>>> import numpy as np
>>> np.set_printoptions(suppress=True, linewidth=100)
>>> def rnd(a):
...     return np.round(a, 1) + 0
... 
>>> data = np.loadtxt("block10.csv", delimiter=",")
>>> rnd(data)
array([[-2.6, -0.9, -1.2],
       [ 1.9, -2.1, -1. ],
       [ 2.7,  0.7,  1.1],
       [ 2.9, -0.8,  0.2],
       [-2.9,  0.4, -0.4],
       [-2.8,  1. ,  0. ],
       [-2.7, -0.6, -1.1],
       [-2.6, -0.8, -1.2],
       [ 2.9, -0.5,  0.4],
       [-2.9,  0. , -0.7],
       [-2.6, -0.9, -1.3],
       [-2.4,  1.7,  0.6],
       [ 2.3, -1.8, -0.6],
       [ 2.9,  0.2,  0.9],
       [-1. ,  2.4,  1.4],
       [-1.8,  2.1,  1. ],
       [ 2.9,  0.2,  0.9],
       [-2.1, -1.5, -1.5],
       [ 1.8,  1.8,  1.7],
       [ 2.8, -1.1,  0. ],
       [ 0.2,  2.4,  1.7],
       [ 0.1, -2.5, -1.7],
       [ 2.4,  1.2,  1.4],
       [-2.5,  1.6,  0.5],
       [ 0.5, -2.5, -1.6],
       [ 2.5,  1. ,  1.3],
       [ 2.6,  0.8,  1.2]])
>>> # looks like rank 2
>>> Uu, s, VT = np.linalg.svd(data)
>>> evecs = VT[:(s > 1e-8).sum()]
>>> rng = np.random.default_rng(267187)
>>> x0 = data[24] + 4 * data[22] + rng.integers(2) * np.eye(3)[0]
>>> rnd(x0)
array([11.1,  2.1,  4. ])
>>> np.linalg.matrix_rank(np.vstack([data, x0]))
np.int64(3)
>>> rnd(np.linalg.norm(x0 - evecs.T @ evecs @ x0))
np.float64(0.2)
>>> print(np.allclose(evecs.T @ evecs @ x0, x0))
False
>>> rnd(np.diag(evecs.T @ evecs))
array([1. , 0.7, 0.3])
>>> Uu, s, VT = np.linalg.svd(data)
>>> np.argmax(s[:-1] / (s[1:] + 1e-6)) + 1
np.int64(2)
>>> out = Uu[:, :2] @ np.diag(s[:2]) @ VT[:2]
>>> print(np.linalg.matrix_rank(data, rtol=0.05))
2
>>> np.linalg.matrix_rank(out)
np.int64(2)
>>> rnd(np.abs(data - out).max())
np.float64(0.0)
>>> x0 = np.array([-1, 8, 1])
>>> (data @ x0).argmax()
np.int64(14)
>>> np.linalg.norm(data @ x0) <= np.linalg.norm(data, 2) * np.linalg.norm(x0) + 1e-9
np.True_
>>> Uu, s, VT = np.linalg.svd(data, full_matrices=False)
>>> rnd(VT @ VT.T)
array([[1., 0., 0.],
       [0., 1., 0.],
       [0., 0., 1.]])
>>> rnd(np.abs(VT[0]))
array([1. , 0. , 0.2])
>>> rnd(s / s[0])
array([1. , 0.7, 0. ])
>>> print(rnd(Uu.T @ Uu))
[[1. 0. 0.]
 [0. 1. 0.]
 [0. 0. 1.]]
>>> u = np.array([2, 0, 2, 0]) + 0.5
>>> m1 = np.outer(u, u) / (u @ u)
>>> print(rnd(m1))
[[0.5 0.1 0.5 0.1]
 [0.1 0.  0.1 0. ]
 [0.5 0.1 0.5 0.1]
 [0.1 0.  0.1 0. ]]
>>> # null space of dimension 3
>>> out = np.array([[0, 0, 0], [2, 2, 1]])
>>> cent = np.kron(out, m1)
>>> rnd(cent)
array([[0. , 0. , 0. , 0. , 0. , 0. , 0. , 0. , 0. , 0. , 0. , 0. ],
       [0. , 0. , 0. , 0. , 0. , 0. , 0. , 0. , 0. , 0. , 0. , 0. ],
       [0. , 0. , 0. , 0. , 0. , 0. , 0. , 0. , 0. , 0. , 0. , 0. ],
       [0. , 0. , 0. , 0. , 0. , 0. , 0. , 0. , 0. , 0. , 0. , 0. ],
       [1. , 0.2, 1. , 0.2, 1. , 0.2, 1. , 0.2, 0.5, 0.1, 0.5, 0.1],
       [0.2, 0. , 0.2, 0. , 0.2, 0. , 0.2, 0. , 0.1, 0. , 0.1, 0. ],
       [1. , 0.2, 1. , 0.2, 1. , 0.2, 1. , 0.2, 0.5, 0.1, 0.5, 0.1],
       [0.2, 0. , 0.2, 0. , 0.2, 0. , 0.2, 0. , 0.1, 0. , 0.1, 0. ]])
>>> print(np.linalg.matrix_rank(cent))
1
>>> X = np.array([[-1.4, -1.1, 0.1],
...     [-1.7, -0.6, -0.1],
...     [3.4, 0.2, -0.1],
...     [0.5, 0.5, 0.0],
...     [2.2, 0.8, 0.0],
...     [-2.7, -0.8, 0.1],
...     [0.9, 0.3, 0.1],
...     [1.1, -1.1, -0.2],
...     [-1.0, -0.4, 0.1],
...     [0.0, 0.3, -0.1],
...     [2.9, 0.5, 0.0],
...     [4.5, 1.0, 0.0],
...     [2.9, 0.5, 0.0],
...     [-2.8, -0.3, -0.1],
...     [1.5, 0.0, 0.1]])
>>> O, evecs = np.linalg.qr(X[:, :1])[0], np.linalg.qr(X[:, 1:])[0]
>>> s = np.linalg.svd(O.T @ evecs, compute_uv=False)
>>> rnd(s)
array([0.7])
>>> (s > 0.9).sum()
np.int64(0)
>>> rnd(np.linalg.norm(O @ O.T - evecs @ evecs.T, 2))
np.float64(1.0)
>>> Ac = (X - X.mean(axis=0)) / X.std(axis=0)
>>> Ac.std(axis=0)
array([1., 1., 1.])
>>> c = np.linalg.lstsq(np.delete(Ac, 0, axis=1), Ac[:, 0])[0]
>>> rnd(1 - np.var(Ac[:, 0] - np.delete(Ac, 0, axis=1) @ c))
np.float64(0.5)
>>> rnd(c)
array([ 0.7, -0.1])
>>> gram = np.cov(X, rowvar=False)
>>> rnd(np.polyfit(X[:, 2], X[:, 1], 1))
array([0.5, 0. ])
>>> rnd(np.corrcoef(X.T))
array([[ 1. ,  0.7, -0.1],
       [ 0.7,  1. ,  0.1],
       [-0.1,  0.1,  1. ]])
>>> print(np.argwhere(np.triu(np.abs(np.corrcoef(X.T)) > 0.8, 1)))
[]
>>> rnd(np.corrcoef(X[:, 2], X[:, 1])[0, 1])
np.float64(0.1)
>>> np.median(X, axis=0)
array([0.9, 0.2, 0. ])
>>> O, _ = np.linalg.qr(np.array([[-0.1, -0.1, 0.4], [0.6, -0.4, -0.1], [-0.3, 0.5, -0.2]]))
>>> evecs, _ = np.linalg.qr(np.array([[1.1, 1.5, -0.1, 0.8],
...     [-1.6, -1.1, -0.5, -2.0],
...     [1.8, 0.7, 0.3, 0.3],
...     [-1.1, 0.2, -0.6, 0.7]]))
>>> s = 5 * 0.2 ** np.arange(3)
>>> arr = O[:, :3] * s @ evecs[:3]
>>> rnd(arr)
array([[-0.1,  0.5,  0.4,  0.7],
       [-1.6, -3.1, -0.9, -2.6],
       [ 1.2,  1.8, -0.2,  0.9]])
>>> out = arr + rng.integers(-2, 3, (3, 1)) @ rng.integers(-2, 3, (1, 4))
>>> rnd(out)
array([[-0.1,  0.5,  0.4,  0.7],
       [-0.6, -4.1, -2.9, -4.6],
       [ 0.2,  2.8,  1.8,  2.9]])
>>> print(np.linalg.matrix_rank(out - arr, tol=1e-8))
1
>>> print(rnd(out - arr))
[[ 0.  0.  0.  0.]
 [ 1. -1. -2. -2.]
 [-1.  1.  2.  2.]]
